>>> import numpy as np
>>> np.set_printoptions(precision=2, suppress=True, linewidth=140)
>>> A = np.load("case18.npy")
>>> A
array([[-2, -2, -9, -2, -2,  0, -1,  4,  5, -7, -5],
       [-5, -9, -1, -5, -9, -1, -6,  0, -5,  1,  5],
       [ 7,  6, -8, -4, -9, -7, -4,  2, -3,  8, -2],
       [ 6,  5,  1,  0, -2, -1,  2, -2,  0,  8, -1]])
>>> r0, g = A[0], A[2]
>>> r0 @ r0
np.int64(213)
>>> r0 @ g
np.int64(23)
>>> p = (r0 @ g) / (r0 @ r0) * r0
>>> g - p
array([ 7.22,  6.22, -7.03, -3.78, -8.78, -7.  , -3.89,  1.57, -3.54,  8.76, -1.46])
>>> np.round(np.linalg.norm(r0 + g) ** 2 + np.linalg.norm(r0 - g) ** 2, 2)
np.float64(1210.0)
>>> np.outer(r0, g)
array([[-14, -12,  16,   8,  18,  14,   8,  -4,   6, -16,   4],
       [-14, -12,  16,   8,  18,  14,   8,  -4,   6, -16,   4],
       [-63, -54,  72,  36,  81,  63,  36, -18,  27, -72,  18],
       [-14, -12,  16,   8,  18,  14,   8,  -4,   6, -16,   4],
       [-14, -12,  16,   8,  18,  14,   8,  -4,   6, -16,   4],
       [  0,   0,   0,   0,   0,   0,   0,   0,   0,   0,   0],
       [ -7,  -6,   8,   4,   9,   7,   4,  -2,   3,  -8,   2],
       [ 28,  24, -32, -16, -36, -28, -16,   8, -12,  32,  -8],
       [ 35,  30, -40, -20, -45, -35, -20,  10, -15,  40, -10],
       [-49, -42,  56,  28,  63,  49,  28, -14,  21, -56,  14],
       [-35, -30,  40,  20,  45,  35,  20, -10,  15, -40,  10]])
>>> M = np.loadtxt("mat.csv", delimiter=",")
>>> M
array([[ 0.5,  0.1,  0.3,  2.1,  0. , -1.5, -0.3],
       [-0.6,  0.5, -0.4, -1.8, -1.4, -1.3, -1. ],
       [ 0.7,  1. ,  1.6,  0.8, -1.1,  0. ,  0.8],
       [ 0.4, -1. ,  0.3,  0.1,  0.1, -1. , -1.1],
       [ 0.3,  0.3, -0.2,  0.1,  0.5, -1.1,  2.3],
       [-1.5, -1.9, -1.3,  1.4,  0.2, -0.6, -1.9],
       [ 0.6, -0.8, -1.1, -1.5, -0.9,  0.2,  0.5],
       [ 0.7,  0.1, -0.4, -1.7, -1. , -0.7, -0.6],
       [-1.4,  1.4, -0.5,  0.3, -0.4, -0.7,  1.2],
       [-0.2,  1.4,  0.3,  0. ,  1.1,  0.7, -1. ],
       [ 0.1,  0.7,  1.3, -1.1, -0.4, -0.8, -1.8],
       [-1.2,  1. , -0.1,  0.1,  0.3, -0.3, -0.8],
       [-0.7,  0.5,  0. ,  1.7,  2.2, -0.4, -0.6],
       [ 3.3,  3. ,  2.7, -2.1,  0. ,  2.1, -3. ],
       [-1.3,  1.1,  0. , -0.8,  0.8, -2. , -0.7],
       [ 0.3,  0.8, -0.2,  0.3, -0.1,  0. , -0.3]])
>>> r0, g = M[0], M[12]
>>> r0 @ r0
np.float64(7.1)
>>> r0 @ g
np.float64(4.05)
>>> p = (r0 @ g) / (r0 @ r0) * r0
>>> g - p
array([-0.99,  0.44, -0.17,  0.5 ,  2.2 ,  0.46, -0.43])
